% python3 -q
>>> import numpy as np
>>> np.set_printoptions(precision=3, suppress=True, linewidth=120)
>>> F = np.loadtxt("arr.csv", delimiter=",")
>>> print(F)
[[-1.282 -2.256  2.066 -6.467]
 [ 0.749  1.758 -0.709  0.694]
 [ 0.386 -0.723 -1.044  5.271]
 [ 0.334 -1.104 -1.197  5.092]
 [ 0.374  1.575 -0.592  0.615]
 [ 0.379  0.192 -0.794  3.052]
 [ 0.06   2.701  0.422 -4.616]
 [-0.776 -0.505  1.669 -5.719]
 [-1.829 -3.901  2.489 -6.91 ]
 [-0.789 -1.892  1.4   -3.625]
 [-0.889 -3.444  1.062 -1.171]
 [ 1.002  1.862 -1.512  3.393]
 [ 1.817  3.844 -2.454  7.125]
 [ 0.383  1.46  -0.424  0.563]
 [-1.303 -2.203  2.03  -6.42 ]
 [ 0.236 -1.035 -1.125  5.291]
 [-1.72  -3.622  2.72  -7.101]
 [-0.234 -2.75  -0.672  4.499]
 [ 0.469 -1.043 -0.812  5.358]]
>>> x = np.array([3, 0, 1, 0])
>>> rhs = F @ x
>>> print(np.round(np.linalg.pinv(F) @ F, 3) + 0)
[[1. 0. 0. 0.]
 [0. 1. 0. 0.]
 [0. 0. 1. 0.]
 [0. 0. 0. 1.]]
>>> print(np.round(np.linalg.solve(F.T @ F, F.T @ rhs), 3) + 0)
[3. 0. 1. 0.]
>>> rng = np.random.default_rng(468)
>>> rhs = rhs + 0.05 * rng.normal(size=19)
>>> print(rhs)
[-1.808  1.523  0.102 -0.163  0.535  0.37   0.597 -0.703 -3.028 -0.937 -1.549  1.51   3.066  0.711 -1.869 -0.418 -2.437
 -1.351  0.664]
>>> coef, *_ = np.linalg.lstsq(F, rhs)
>>> print(round(np.linalg.norm(rhs - F @ coef), 3))
0.105
>>> Q, vecs = np.linalg.qr(F[:, :1])[0], np.linalg.qr(F[:, 1:])[0]
>>> sigma = np.linalg.svd(Q.T @ vecs, compute_uv=False)
>>> print(np.degrees(np.arccos(sigma.clip(0, 1))))
[5.313]
>>> print(round(np.linalg.norm(Q @ Q.T - vecs @ vecs.T, 2), 3))
1.0
>>> print(sigma)
[0.996]
>>> X = np.load("layer10.npy")
>>> print(X)
[[-1  0  1  2  3]
 [ 4  5  6  7  8]
 [ 9 10 11 12 13]
 [14 15 16 17 18]]
>>> # rank 2
>>> print(np.argsort(-np.linalg.norm(X, axis=0).round(6), kind="stable")[:3])
[4 3 2]
>>> print(round(np.linalg.norm(X, 2) / np.linalg.norm(X), 3))
0.997
>>> print([round(float(x), 3) for x in np.linalg.svd(X, compute_uv=False)[:3]])
[45.805, 3.452, 0.0]
>>> print(round(float(np.linalg.norm(X[3], 1)), 3), round(float(np.linalg.norm(X[3], np.inf)), 3))
80.0 18.0
>>> print(np.round(np.linalg.norm(X) ** 2 / np.linalg.norm(X, 2) ** 2, 3))
1.006
>>> print(np.linalg.norm(X, axis=0))
[17.146 18.708 20.347 22.045 23.791]
>>> print(np.linalg.norm(X, axis=1).argmax())
3
>>> print(X[3] @ X[1])
490
>>> r = np.linalg.matrix_rank(X)
>>> print(r)
2
>>> null = np.linalg.svd(X)[2][r:].T
>>> print(np.round(null @ null.T, 3) + 0)
[[ 0.4 -0.4 -0.2  0.   0.2]
 [-0.4  0.7 -0.2 -0.1  0. ]
 [-0.2 -0.2  0.8 -0.2 -0.2]
 [ 0.  -0.1 -0.2  0.7 -0.4]
 [ 0.2  0.  -0.2 -0.4  0.4]]
>>> print(np.round(X @ null, 3) + 0)
[[0. 0. 0.]
 [0. 0. 0.]
 [0. 0. 0.]
 [0. 0. 0.]]
>>> A2 = X[0, 0] * X[1:] - np.outer(X[1:, 0], X[0])
>>> print(A2)
[[  0  -5 -10 -15 -20]
 [  0 -10 -20 -30 -40]
 [  0 -15 -30 -45 -60]]
>>> print(X[:, 0] / X[0, 0])
[  1.  -4.  -9. -14.]
>>> print(np.flatnonzero(~A2.round(6).any(axis=1)))
[]
>>> print(np.linalg.matrix_rank(A2), np.linalg.matrix_rank(X))
1 2
>>> x = np.array([-4, 5, -3, 5, 1])
>>> print(A2 @ (2 * x))
[-180 -360 -540]
>>> print((A2 @ x).argmax())
0
>>> print(A2 @ np.eye(5)[1])
[ -5. -10. -15.]
>>> K = np.load("run11.npy")
>>> print(K)
[[-1.328 -4.06   4.796 -1.796 -1.858]
 [-1.912 -2.017  4.31  -1.31  -1.421]
 [-0.639  1.315  2.775  0.225  1.518]
 [ 0.276 -3.025  3.916 -0.916  0.264]
 [ 2.227  2.516  1.419  1.581  4.985]
 [ 0.851 -4.139  4.096 -1.096  0.281]
 [ 1.057 -0.783  2.909  0.091  2.165]
 [ 1.496  2.956  1.516  1.484  4.473]
 [-0.918 -1.41   3.776 -0.776 -0.123]
 [ 1.282 -0.038  2.586  0.414  2.762]
 [ 0.105 -3.629  4.175 -1.175 -0.209]
 [ 0.298  0.04   2.887  0.113  1.818]
 [ 1.361  2.548  1.697  1.303  4.135]
 [ 4.492 -4.667  3.059 -0.059  3.658]
 [ 0.008 -6.674  5.222 -2.222 -1.829]
 [-0.079  0.7    2.793  0.207  1.77 ]
 [ 0.521  0.674  2.602  0.398  2.358]
 [-1.166 -2.484  4.217 -1.217 -0.908]
 [-3.224  3.25   2.991  0.009 -0.099]]
>>> # rank 3
>>> labels = K[:, 1] > np.median(K[:, 1])
>>> f = K[labels].mean(axis=0) - K[~labels].mean(axis=0)
>>> print(labels.astype(int))
[0 0 1 0 1 0 0 1 0 1 0 1 1 0 0 1 1 0 1]
>>> print(round((((K - K.mean(axis=0)) @ f > 0) == labels).mean(), 3))
0.947
>>> print(((K - K.mean(axis=0)) @ f > 0).astype(int))
[0 0 1 0 1 0 1 1 0 1 0 1 1 0 0 1 1 0 1]
>>> A = np.load("dump.npy")
>>> print(A)
[[ -4  -5   4  -5]
 [ -8  -3   2  -2]
 [ -6  -1   6  -2]
 [ -3  -3   3   3]
 [ -1  -8   3   5]
 [  2 -12   0   4]
 [ -2 -15   5   4]
 [ -5 -16  10   3]
 [ -4 -13  11   2]
 [ -3 -13   6   1]
 [ -4 -15   3  -2]
 [ -4 -17   3   0]
 [ -1 -15   5  -2]
 [  4 -14   9  -2]
 [  7 -11  14   1]]
>>> t = np.radians(120)
>>> r_ = np.eye(4)
>>> r_[3, 3] = r_[2, 2] = np.cos(t)
>>> r_[3, 2], r_[2, 3] = -np.sin(t), np.sin(t)
>>> print(r_)
[[ 1.     0.     0.     0.   ]
 [ 0.     1.     0.     0.   ]
 [ 0.     0.    -0.5    0.866]
 [ 0.     0.    -0.866 -0.5  ]]
>>> A2 = A @ r_.T
>>> print(np.allclose(np.linalg.norm(A, axis=1), np.linalg.norm(A2, axis=1)))
True
>>> J = np.load("a.npy")
>>> print(J)
[[2 0 8]
 [7 0 0]
 [4 0 5]
 [0 0 0]
 [0 0 0]
 [6 6 0]]
>>> # row 4 repeats row 3
>>> print(np.abs(J).max())
8
>>> np.linalg.rank(J)
Traceback (most recent call last):
  File "<python-input-64>", line 1, in <module>
    np.linalg.rank(J)
    ^^^^^^^^^^^^^^
AttributeError: module 'numpy.linalg' has no attribute 'rank'
>>> print(np.unravel_index(np.abs(J).argmax(), J.shape))
(np.int64(0), np.int64(2))
>>> print(np.diff(J, axis=0))
[[ 5  0 -8]
 [-3  0  5]
 [-4  0 -5]
 [ 0  0  0]
 [ 6  6  0]]
>>> print(round(float(np.linalg.norm(J)), 3))
15.166
>>> A2 = np.c_[J[:, :2] @ np.array([[2, 1], [3, 1]]), np.array([3, 5, 4, 3, 0, 1])]
>>> print(A2)
[[ 4  2  3]
 [14  7  5]
 [ 8  4  4]
 [ 0  0  3]
 [ 0  0  0]
 [30 12  1]]
>>> print(np.linalg.norm(np.linalg.qr(J)[0].T @ A2, axis=0) ** 2 / ((A2 ** 2).sum(axis=0) + 1e-12))
[1.   1.   0.85]
>>> x = np.array([-2, 0, -5])
>>> rhs = J @ x
>>> print(np.round(np.linalg.lstsq(J, rhs)[0], 3) + 0)
[-2.  0. -5.]
>>> print(np.round(np.linalg.pinv(J) @ J, 3) + 0)
[[1. 0. 0.]
 [0. 1. 0.]
 [0. 0. 1.]]
>>> rhs = rhs + 0.1 * rng.normal(size=6)
>>> print(rhs)
[-44.068 -13.927 -32.937   0.001   0.074 -11.968]
>>> coef, *_ = np.linalg.lstsq(J, rhs)
>>> print(coef.round())
[-2. -0. -5.]
>>> print(np.round(J.T @ (rhs - J @ coef), 3) + 0)
[0. 0. 0.]
>>> gram = J.T @ J
>>> print(np.linalg.eigvalsh(gram)[::-1])
[141.797  70.839  17.364]
>>> print(np.diag(gram))
[105  36  89]
>>> print(np.linalg.matrix_rank(gram))
3
>>> print((J @ J.T).shape)
(6, 6)
>>> M = np.load("x.npy")
>>> print(M)
[[1. 0. 1.]
 [0. 3. 2.]
 [0. 1. 0.]]
>>> print(round(float(np.abs(np.linalg.eigvals(M)).max()), 3))
3.562
>>> print((M + M.T) / 2)
[[1.  0.  0.5]
 [0.  3.  1.5]
 [0.5 1.5 0. ]]
>>> W0 = np.load("sample12.npy")
>>> print(W0)
[[ 0 -3  2 -2]
 [ 3  0 -3  1]
 [-2  3  0  1]
 [ 2 -1 -1  0]]
>>> # skew, so no eigenvalue has a real part
>>> U, sigma, Vh = np.linalg.svd(W0)
>>> print(sigma)
[5.288 5.288 0.189 0.189]
>>> A2 = U[:, :2] @ np.diag(sigma[:2]) @ Vh[:2]
>>> print(np.linalg.matrix_rank(A2))
2
